% ipython --no-banner

In [1]: import numpy as np

In [2]: np.set_printoptions(precision=2, suppress=True, linewidth=200)

In [3]: rnd = lambda a: np.round(a, 2) + 0

In [4]: data = np.loadtxt("m.csv", delimiter=",")

In [5]: print(data)
[[ 2.2  -2.34  1.64]
 [ 0.72 -4.03 -1.23]]

In [6]: data[:, 3]
Traceback (most recent call last):
  Cell In[6], line 1
    data[:, 3]
IndexError: index 3 is out of bounds for axis 1 with size 3


In [7]: print(rnd(data.mean(axis=0)))
[ 1.46 -3.18  0.2 ]

In [8]: print(rnd(data.sum(axis=1)))
[ 1.5  -4.54]

In [9]: print(rnd(np.diff(data, axis=0)))
[[-1.48 -1.69 -2.87]]

In [10]: print(np.abs(data).max())
4.03

In [11]: print(rnd(np.linalg.norm(data)))
5.59

In [12]: np.zeros(2, 3)
Traceback (most recent call last):
  Cell In[12], line 1
    np.zeros(2, 3)
TypeError: Cannot interpret '3' as a data type


In [13]: print(np.linalg.matrix_rank(data))
2

In [14]: print(rnd(np.linalg.svd(data, compute_uv=False)))
[5.  2.5]

In [15]: print(np.count_nonzero(data))
6

In [16]: print(rnd(data - data[0]))
[[ 0.    0.    0.  ]
 [-1.48 -1.69 -2.87]]

In [17]: other = np.array([[-2, -3, -3], [1, 0, -2], [2, 3, -1]])

In [18]: print(np.vstack([data, other.T]).shape)
(5, 3)

In [19]: print(rnd(np.einsum("ik,kj->ji", data, other)))
[[-3.46 -7.93]
 [-1.68 -5.85]
 [-3.56  7.13]]

In [20]: print(np.linalg.matrix_rank(np.vstack([data, other.T])))
3

In [21]: T = np.stack([data, -3 * data, data[::-1]])

In [22]: print(rnd(np.einsum("bij,cij->bc", T, T)))
[[ 31.28 -93.83  17.99]
 [-93.83 281.5  -53.98]
 [ 17.99 -53.98  31.28]]

In [23]: print(rnd(np.linalg.norm(T, axis=(1, 2))))
[ 5.59 16.78  5.59]

In [24]: print(rnd(T.sum(axis=0)))
[[-3.68  0.65 -4.51]
 [ 0.76  5.72  4.1 ]]

In [25]: W0 = np.loadtxt("x.csv", delimiter=",")

In [26]: print(rnd(W0))
[[-0.45 -3.35 -2.66 -2.55]
 [ 0.91 -0.52 -3.12  3.77]
 [ 1.13  3.52 -2.69 -2.02]
 [-4.76  1.06 -0.98  0.48]]

In [27]: print(rnd(np.linalg.norm(W0, axis=0)))
[5. 5. 5. 5.]

In [28]: other = np.linalg.inv(W0)

In [29]: print(rnd(np.linalg.slogdet(W0)[0]))
-1.0

In [30]: print(rnd(np.linalg.det(W0) * np.linalg.det(other)))
1.0

In [31]: print(rnd(np.linalg.cond(W0)))
1.0

In [32]: print(rnd(W0 @ other))
[[1. 0. 0. 0.]
 [0. 1. 0. 0.]
 [0. 0. 1. 0.]
 [0. 0. 0. 1.]]

In [33]: print(rnd(other))
[[-0.02  0.04  0.05 -0.19]
 [-0.13 -0.02  0.14  0.04]
 [-0.11 -0.12 -0.11 -0.04]
 [-0.1   0.15 -0.08  0.02]]

In [34]: print((np.abs(other) > 1e-9).astype(int))
[[1 1 1 1]
 [1 1 1 1]
 [1 1 1 1]
 [1 1 1 1]]

In [35]: x = np.array([7, 2, 6, -1])

In [36]: target = other @ x

In [37]: print(rnd(target))
[ 0.41 -0.18 -1.6  -0.92]

In [38]: print(rnd(np.linalg.solve(other, target)))
[ 7.  2.  6. -1.]

In [39]: print(rnd(np.linalg.solve(other, other[:, 0])))
[1. 0. 0. 0.]

In [40]: print(rnd(np.linalg.solve(other, target + other[:, 2])))
[ 7.  2.  7. -1.]

In [41]: f = np.array([2, 1, 2])

In [42]: print(rnd(np.polyval(f, W0[0])))
[ 1.96 21.14 13.45 12.44]

In [43]: print(rnd(np.correlate(W0[0], W0[3], "full")))
[-0.22 -1.16  1.54  0.   15.67  9.95 12.14]

In [44]: print(rnd(np.cross(W0[0, :3], W0[3, :3])))
[  6.11  12.2  -16.45]

In [45]: rng = np.random.default_rng(925)

In [46]: mat = rng.normal(size=(13, 3))

In [47]: mat = 3 * mat / np.linalg.norm(mat, axis=1, keepdims=True)

In [48]: print(rnd(mat))
[[-0.88  2.07 -1.99]
 [ 0.19 -2.7   1.29]
 [ 1.84 -0.7  -2.27]
 [ 0.49  0.64 -2.89]
 [ 2.94 -0.56  0.26]
 [ 0.73 -1.12  2.69]
 [-2.54  0.27  1.57]
 [-0.85  2.71  0.97]
 [ 0.55  1.95 -2.22]
 [ 0.85  1.27 -2.58]
 [-2.48  0.21 -1.68]
 [-2.39  1.79  0.27]
 [ 1.36  2.59 -0.69]]

In [49]: Xc = (mat - mat.mean(axis=0)) / mat.std(axis=0)

In [50]: print(np.argwhere(np.abs(Xc) > 2))
[[1 1]]

In [51]: c = np.linalg.lstsq(np.delete(Xc, 1, axis=1), Xc[:, 1])[0]

In [52]: print(rnd(1 - np.var(Xc[:, 1] - np.delete(Xc, 1, axis=1) @ c)))
0.21

In [53]: print(np.abs(c).argmax())
1

In [54]: print(rnd(c))
[-0.3 -0.4]

In [55]: x = np.array([3, -2, 3])

In [56]: h = np.maximum(mat @ x, 0)

In [57]: print(rnd(np.maximum(mat @ x, 0) - np.maximum(-mat @ x, 0)))
[-12.73   9.85   0.12  -8.48  10.72  12.48  -3.45  -5.06  -8.9   -7.72 -12.88  -9.93  -3.16]

In [58]: m1 = np.array([[0.3, -0.4, 1.7],
    ...:     [0.9, 1.5, 0.7],
    ...:     [1.0, -0.5, 0.3],
    ...:     [-1.2, 1.1, 0.9],
    ...:     [-1.3, 2.1, -0.4],
    ...:     [0.3, 1.4, -0.5],
    ...:     [0.0, 0.2, 0.0],
    ...:     [-1.1, 1.2, 1.6],
    ...:     [-2.2, 0.0, 0.6],
    ...:     [-0.6, 0.4, 1.6],
    ...:     [0.9, -0.9, -1.0],
    ...:     [2.0, 1.4, 0.9],
    ...:     [1.9, 0.1, -0.1]])

In [59]: m1[6] *= 10

In [60]: print(m1)
[[ 0.3 -0.4  1.7]
 [ 0.9  1.5  0.7]
 [ 1.  -0.5  0.3]
 [-1.2  1.1  0.9]
 [-1.3  2.1 -0.4]
 [ 0.3  1.4 -0.5]
 [ 0.   2.   0. ]
 [-1.1  1.2  1.6]
 [-2.2  0.   0.6]
 [-0.6  0.4  1.6]
 [ 0.9 -0.9 -1. ]
 [ 2.   1.4  0.9]
 [ 1.9  0.1 -0.1]]

In [61]: G = np.cov(m1, rowvar=False)

In [62]: print(rnd(G))
[[ 1.66 -0.24 -0.25]
 [-0.24  0.99 -0.01]
 [-0.25 -0.01  0.74]]

In [63]: print(rnd(np.corrcoef(m1[:, 1], m1[:, 2])[0, 1]))
-0.02

In [64]: print(rnd(np.corrcoef(m1.T)))
[[ 1.   -0.19 -0.23]
 [-0.19  1.   -0.02]
 [-0.23 -0.02  1.  ]]

In [65]: print(rnd(np.linalg.eigvalsh(G)[::-1]))
[1.79 0.94 0.66]

In [66]: print(np.argsort(-m1.std(axis=0).round(6), kind="stable"))
[0 1 2]

In [67]: print(rnd(np.polyfit(m1[:, 1], m1[:, 2], 1)))
[-0.01  0.5 ]
